$ python3 -q
>>> import numpy as np
>>> np.set_printoptions(suppress=True, linewidth=100)
>>> W0 = np.array([[-3, -2, -1, 0, 1, 2, 3],
...     [4, 5, 6, 7, 8, 9, 10],
...     [11, 12, 13, 14, 15, 16, 17],
...     [18, 19, 20, 21, 22, 23, 24],
...     [25, 26, 27, 28, 29, 30, 31],
...     [32, 33, 34, 35, 36, 37, 38],
...     [39, 40, 41, 42, 43, 44, 45]])
>>> W0
array([[-3, -2, -1,  0,  1,  2,  3],
       [ 4,  5,  6,  7,  8,  9, 10],
       [11, 12, 13, 14, 15, 16, 17],
       [18, 19, 20, 21, 22, 23, 24],
       [25, 26, 27, 28, 29, 30, 31],
       [32, 33, 34, 35, 36, 37, 38],
       [39, 40, 41, 42, 43, 44, 45]])
>>> np.allclose(W0, W0.T)
False
>>> round(float(np.linalg.det(W0)), 1)
-0.0
>>> W0 @ W0
array([[ 196,  196,  196,  196,  196,  196,  196],
       [1078, 1127, 1176, 1225, 1274, 1323, 1372],
       [1960, 2058, 2156, 2254, 2352, 2450, 2548],
       [2842, 2989, 3136, 3283, 3430, 3577, 3724],
       [3724, 3920, 4116, 4312, 4508, 4704, 4900],
       [4606, 4851, 5096, 5341, 5586, 5831, 6076],
       [5488, 5782, 6076, 6370, 6664, 6958, 7252]])
>>> assert W0 == W0.T
Traceback (most recent call last):
  File "<python-input-7>", line 1, in <module>
    assert W0 == W0.T
           ^^^^^^^^^^
ValueError: The truth value of an array with more than one element is ambiguous. Use a.any() or a.all()
>>> np.allclose(W0 @ W0.T, W0.T @ W0)
False
>>> np.round(np.abs(np.linalg.eigvals(W0)).max(), 1)
np.float64(155.8)
>>> m1 = np.loadtxt("test16.csv", delimiter=",")
>>> m1
array([[ 4.,  4.,  4.,  4.,  4.,  4.,  4.,  4.,  4.,  4.,  4.],
       [ 4.,  8.,  8.,  8.,  8.,  8.,  8.,  8.,  8.,  8.,  8.],
       [ 4.,  8., 12., 12., 12., 12., 12., 12., 12., 12., 12.],
       [ 4.,  8., 12., 16., 16., 16., 16., 16., 16., 16., 16.],
       [ 4.,  8., 12., 16., 20., 20., 20., 20., 20., 20., 20.],
       [ 4.,  8., 12., 16., 20., 24., 24., 24., 24., 24., 24.],
       [ 4.,  8., 12., 16., 20., 24., 28., 28., 28., 28., 28.],
       [ 4.,  8., 12., 16., 20., 24., 28., 32., 32., 32., 32.],
       [ 4.,  8., 12., 16., 20., 24., 28., 32., 36., 36., 36.],
       [ 4.,  8., 12., 16., 20., 24., 28., 32., 36., 40., 40.],
       [ 4.,  8., 12., 16., 20., 24., 28., 32., 36., 40., 44.]])
>>> other = np.linalg.inv(m1)
>>> (np.abs(other) > 1e-9).astype(int)
array([[1, 1, 0, 0, 0, 0, 0, 0, 0, 0, 0],
       [1, 1, 1, 0, 0, 0, 0, 0, 0, 0, 0],
       [0, 1, 1, 1, 0, 0, 0, 0, 0, 0, 0],
       [0, 0, 1, 1, 1, 0, 0, 0, 0, 0, 0],
       [0, 0, 0, 1, 1, 1, 0, 0, 0, 0, 0],
       [0, 0, 0, 0, 1, 1, 1, 0, 0, 0, 0],
       [0, 0, 0, 0, 0, 1, 1, 1, 0, 0, 0],
       [0, 0, 0, 0, 0, 0, 1, 1, 1, 0, 0],
       [0, 0, 0, 0, 0, 0, 0, 1, 1, 1, 0],
       [0, 0, 0, 0, 0, 0, 0, 0, 1, 1, 1],
       [0, 0, 0, 0, 0, 0, 0, 0, 0, 1, 1]])
>>> m1 @ other
array([[1., 0., 0., 0., 0., 0., 0., 0., 0., 0., 0.],
       [0., 1., 0., 0., 0., 0., 0., 0., 0., 0., 0.],
       [0., 0., 1., 0., 0., 0., 0., 0., 0., 0., 0.],
       [0., 0., 0., 1., 0., 0., 0., 0., 0., 0., 0.],
       [0., 0., 0., 0., 1., 0., 0., 0., 0., 0., 0.],
       [0., 0., 0., 0., 0., 1., 0., 0., 0., 0., 0.],
       [0., 0., 0., 0., 0., 0., 1., 0., 0., 0., 0.],
       [0., 0., 0., 0., 0., 0., 0., 1., 0., 0., 0.],
       [0., 0., 0., 0., 0., 0., 0., 0., 1., 0., 0.],
       [0., 0., 0., 0., 0., 0., 0., 0., 0., 1., 0.],
       [0., 0., 0., 0., 0., 0., 0., 0., 0., 0., 1.]])
>>> other.round(1)
array([[ 0.5, -0.2,  0. ,  0. ,  0. ,  0. ,  0. ,  0. ,  0. ,  0. ,  0. ],
       [-0.2,  0.5, -0.2,  0. ,  0. ,  0. ,  0. ,  0. ,  0. ,  0. ,  0. ],
       [ 0. , -0.2,  0.5, -0.2,  0. ,  0. ,  0. ,  0. ,  0. ,  0. ,  0. ],
       [ 0. ,  0. , -0.2,  0.5, -0.2,  0. ,  0. ,  0. ,  0. ,  0. ,  0. ],
       [ 0. ,  0. ,  0. , -0.2,  0.5, -0.2,  0. ,  0. ,  0. ,  0. ,  0. ],
       [ 0. ,  0. ,  0. ,  0. , -0.2,  0.5, -0.2,  0. ,  0. ,  0. ,  0. ],
       [ 0. ,  0. ,  0. ,  0. ,  0. , -0.2,  0.5, -0.2,  0. ,  0. ,  0. ],
       [ 0. ,  0. ,  0. ,  0. ,  0. ,  0. , -0.2,  0.5, -0.2,  0. ,  0. ],
       [ 0. ,  0. ,  0. ,  0. ,  0. ,  0. ,  0. , -0.2,  0.5, -0.2,  0. ],
       [ 0. ,  0. ,  0. ,  0. ,  0. ,  0. ,  0. ,  0. , -0.2,  0.5, -0.2],
       [ 0. ,  0. ,  0. ,  0. ,  0. ,  0. ,  0. ,  0. ,  0. , -0.2,  0.2]])
>>> round(np.linalg.det(m1) * np.linalg.det(other), 1)
np.float64(1.0)
>>> vec = np.array([1, 1, -3, 3, -1, -3, 3, -1, -1, -1, -3])
>>> y = m1 @ vec
>>> y
array([ -20.,  -44.,  -72.,  -88., -116., -140., -152., -176., -196., -212., -224.])
>>> np.round(np.linalg.solve(m1, y), 1)
array([ 1.,  1., -3.,  3., -1., -3.,  3., -1., -1., -1., -3.])
>>> np.round(np.linalg.solve(m1, -2 * y), 1)
array([-2., -2.,  6., -6.,  2.,  6., -6.,  2.,  2.,  2.,  6.])
>>> other = m1 / np.linalg.norm(m1, axis=1, keepdims=True)
>>> cov = other @ other.T
>>> np.round(np.linalg.norm(other, axis=1), 1)
array([1., 1., 1., 1., 1., 1., 1., 1., 1., 1., 1.])
>>> (cov - 2 * np.eye(11)).round(6).argmax(axis=1)
array([ 1,  2,  3,  4,  5,  6,  7,  8,  9, 10,  9])
>>> r0, r1 = m1[6], m1[1]
>>> r0 @ r0
np.float64(5376.0)
>>> pr = (r0 @ r1) / (r0 @ r0) * r0
>>> round(np.linalg.norm(r0 + r1) ** 2 + np.linalg.norm(r0 - r1) ** 2, 1)
np.float64(12064.0)
>>> np.linalg.matrix_rank(np.outer(r0, r1))
np.int64(1)
>>> J = np.load("m.npy")
>>> J
array([[ 0.9, -0.9,  0.9,  0.6, -0.5, -0.9, -1. ,  0.1],
       [ 1. , -1. , -0.9,  0.6,  0.6,  0.7,  0.6, -0.8],
       [-1. ,  0.5, -0.8, -1. , -0.5, -0.1,  0.6,  0.7],
       [-1. , -0.5, -0.1,  0.9, -0.3, -1. ,  1. ,  0.8],
       [ 1. ,  0.7, -0.7,  0.1,  0.8,  1. , -0.6, -0.8],
       [ 1. ,  1. ,  0.9,  1. ,  0.9,  1. , -0.2, -0.7],
       [ 0.9,  1. , -0.7, -0.9,  0.7,  1. , -0.9, -0.7],
       [ 0.9, -1. , -1. , -0.4,  0.5,  0.7,  0.9, -0.8],
       [-1. , -0.5, -0.6, -0.9, -0.6, -1. ,  0.9,  0.7],
       [ 0.5,  0.9, -0.8,  0.6,  0.8,  1. ,  1. , -0.3],
       [-0.2,  0.1,  1. ,  0.9, -0.5, -1. , -0.1,  0.6],
       [-1. ,  0.5, -0.8, -1. , -0.6,  1. , -0.9,  0.3],
       [-0.5, -0.5, -0.7, -0.6,  0. ,  0.5,  0.2, -0.2],
       [-0.7, -1. , -0.9, -0.7, -0.5, -1. ,  0.2, -0.3],
       [-0.9,  0. , -0.7, -1. , -0.2,  1. , -1. , -0.3],
       [-0.8,  0.7,  0.9, -0.5, -0.5, -0.3, -1. ,  0.5],
       [ 1. ,  0.3,  1. ,  1. ,  0.4,  0.6, -0.9, -0.5],
       [-1. , -0.3,  0.9, -0.3, -0.8, -1. , -0.9,  0.7],
       [-1. ,  1. , -1. , -1. ,  0.4,  1. ,  0.4, -0.1],
       [ 1. ,  0.8,  0.4, -0.5,  0.4,  1. , -1. , -0.6],
       [ 1. , -1. ,  0.8,  1. ,  0.1, -1. ,  0.1, -0.4]])
>>> basis = J[[9, 1]].astype(float)
>>> for _ in range(4):
...     z = np.linalg.norm(J[:, None] - basis, axis=-1).argmin(axis=1)
...     basis = np.array([J[z == j].mean(axis=0) for j in range(2)])
... 
>>> z
array([1, 1, 0, 1, 0, 0, 0, 1, 1, 0, 1, 0, 0, 1, 0, 0, 0, 1, 0, 0, 1])
>>> np.abs(basis[1] - basis[0]).argmax()
np.int64(5)
>>> basis.round(1) + 0
array([[ 0. ,  0.6, -0.2, -0.3,  0.2,  0.7, -0.4, -0.2],
       [ 0. , -0.7,  0. ,  0.2, -0.2, -0.6,  0.2,  0.1]])
>>> vec = np.array([-3, 5, 5, -4, 0, -3, 1, 1])
>>> np.round(basis @ vec, 1)
array([ 0.1, -2. ])
>>> np.round(basis * vec, 1) + 0
array([[ 0. ,  2.9, -1.2,  1.3,  0. , -2.2, -0.4, -0.2],
       [ 0. , -3.4,  0.1, -0.8,  0. ,  1.8,  0.2,  0.1]])
>>> (basis @ vec).argmax()
np.int64(0)
>>> np.round(basis @ np.ones(8), 1)
array([ 0.4, -1.1])
>>> vec @ basis
Traceback (most recent call last):
  File "<python-input-43>", line 1, in <module>
    vec @ basis
    ~~~~^~~~~~~
ValueError: matmul: Input operand 1 has a mismatch in its core dimension 0, with gufunc signature (n?,k),(k,m?)->(n?,m?) (size 2 is different from 8)
>>> np.sign((basis @ vec).round(6))
array([ 1., -1.])
>>> np.round(np.einsum("ij,j->i", basis, vec), 1)
array([ 0.1, -2. ])
>>> np.round(basis @ np.eye(8)[5], 1)
array([ 0.7, -0.6])
>>> np.round((basis * vec).sum(axis=1), 1)
array([ 0.1, -2. ])
>>> vec = np.array([2, -1, 2, 1, -2, 2, 0, 0])
>>> y = J @ vec
>>> np.round(np.linalg.solve(J.T @ J, J.T @ y), 1) + 0
array([ 2., -1.,  2.,  1., -2.,  2.,  0.,  0.])
>>> np.round(np.linalg.lstsq(J, y)[0], 1) + 0
array([ 2., -1.,  2.,  1., -2.,  2.,  0.,  0.])
>>> rng = np.random.default_rng(62)
>>> y = y + 0.1 * rng.normal(size=21)
>>> y.round(1)
array([ 4.2,  1.9, -4.3, -2.2,  0.3,  4. , -0.9,  0.6, -4.5, -0.5,  1.3, -1.9, -1.4, -4. , -1.8,
       -0.6,  5.1, -0.6, -4.8,  2.6,  3.7])
>>> c, *_ = np.linalg.lstsq(J, y)
>>> round(np.linalg.norm(y - J @ c), 1)
np.float64(0.4)
>>> c.round(1) + 0
array([ 1.9, -1. ,  2.1,  1. , -1.8,  2. ,  0. ,  0. ])
>>> np.round(J.T @ (y - J @ c), 1) + 0
array([0., 0., 0., 0., 0., 0., 0., 0.])
>>> c.round()
array([ 2., -1.,  2.,  1., -2.,  2., -0., -0.])
>>> mat = np.loadtxt("a.csv", delimiter=",")
>>> mat
array([[-1., -1., -1., -1., -1., -1.],
       [-1., -2., -2., -2., -2., -2.],
       [-1., -2., -3., -3., -3., -3.],
       [-1., -2., -3., -4., -4., -4.],
       [-1., -2., -3., -4., -5., -5.],
       [-1., -2., -3., -4., -5., -6.]])
>>> round(float(np.linalg.norm(mat[4] - mat[1])), 1)
4.8
>>> np.linalg.norm(mat, axis=1).argmax()
np.int64(5)
>>> round(float(np.linalg.norm(mat, "nuc")), 1)
21.0
>>> np.round(np.linalg.norm(mat[4], 1), 1), np.round(np.linalg.norm(mat[4], np.inf), 1)
(np.float64(20.0), np.float64(5.0))
>>> round(float(np.linalg.norm(mat, 2)), 1)
17.2
>>> vec = np.array([2, -2, -1, 0, 1, -2])
>>> y = mat @ vec
>>> y
array([ 2.,  6.,  8.,  9., 10., 12.])
>>> np.round(np.linalg.solve(mat.T, mat[3]), 1)
array([-0., -0., -0.,  1., -0., -0.])
>>> np.round(np.linalg.solve(mat, 5 * y), 1)
array([ 10., -10.,  -5.,  -0.,   5., -10.])
>>> feats = np.loadtxt("arr.csv", delimiter=",")
>>> feats
array([[2., 2., 0., 0., 0., 0.],
       [2., 1., 0., 0., 0., 0.],
       [1., 2., 0., 0., 0., 0.],
       [0., 0., 2., 2., 0., 0.],
       [0., 0., 2., 1., 0., 0.],
       [0., 0., 1., 2., 0., 0.],
       [0., 0., 0., 0., 2., 2.],
       [0., 0., 0., 0., 2., 1.],
       [0., 0., 0., 0., 1., 2.]])
>>> hat = feats @ np.linalg.solve(feats.T @ feats, feats.T)
>>> hat.round(1)
array([[ 0.5,  0.4,  0.4,  0. ,  0. ,  0. ,  0. ,  0. ,  0. ],
       [ 0.4,  0.8, -0.2,  0. ,  0. ,  0. ,  0. ,  0. ,  0. ],
       [ 0.4, -0.2,  0.8,  0. ,  0. ,  0. ,  0. ,  0. ,  0. ],
       [ 0. ,  0. ,  0. ,  0.5,  0.4,  0.4,  0. ,  0. ,  0. ],
       [ 0. ,  0. ,  0. ,  0.4,  0.8, -0.2,  0. ,  0. ,  0. ],
       [ 0. ,  0. ,  0. ,  0.4, -0.2,  0.8,  0. ,  0. ,  0. ],
       [ 0. ,  0. ,  0. ,  0. ,  0. ,  0. ,  0.5,  0.4,  0.4],
       [ 0. ,  0. ,  0. ,  0. ,  0. ,  0. ,  0.4,  0.8, -0.2],
       [ 0. ,  0. ,  0. ,  0. ,  0. ,  0. ,  0.4, -0.2,  0.8]])
>>> np.round(np.linalg.eigvalsh(hat), 1) + 0
array([0., 0., 0., 1., 1., 1., 1., 1., 1.])
>>> np.round(np.diag(hat), 1)
array([0.5, 0.8, 0.8, 0.5, 0.8, 0.8, 0.5, 0.8, 0.8])
>>> E = np.load("block5.npy")
>>> E
array([[-15,   1,   1,   3,   1,   1,   1,   2],
       [  5,   4,   5,   5,   2,   5,   0,   4],
       [  2,   0, -37,   4,   3,   4,   5,   0],
       [  4,   2,   3,  40,   5,   2,   4,   2],
       [  4,   2,   4,   5, -38,   3,   2,   2],
       [  4,   5,   1,   4,   5,  64,   2,   4],
       [  5,   3,   0,   3,   3,   1, 102,   3],
       [  1,   4,   3,   1,   1,   4,   1, 104]])
>>> np.allclose(E, E.T)
False
>>> np.round(np.sort(np.abs(np.linalg.eigvals(E))), 1)
array([  3.4,  15.3,  35. ,  40.2,  40.9,  64.5, 101. , 106.1])
>>> np.allclose(E @ E.T, E.T @ E)
False
>>> E @ E
array([[  259,    13,   -27,    98,   -23,    76,   110,   197],
       [    7,    76,  -120,   289,     6,   397,    68,   476],
       [  -35,    51,  1399,    64,  -168,   132,   357,    49],
       [  166,   132,    51,  1681,    51,   261,   603,   334],
       [ -150,   -25,  -262,    68,  1512,   128,   180,   176],
       [  273,   384,   100,   492,   177,  4170,   371,   724],
       [  481,   352,    51,   478,   226,   213, 10432,   656],
       [  144,   460,   233,   203,   112,   711,   236, 10857]])
>>> E.inv()
Traceback (most recent call last):
  File "<python-input-84>", line 1, in <module>
    E.inv()
    ^^^^^
AttributeError: 'numpy.ndarray' object has no attribute 'inv'
>>> round(float(np.abs(np.linalg.eigvals(E)).max()), 1)
106.1
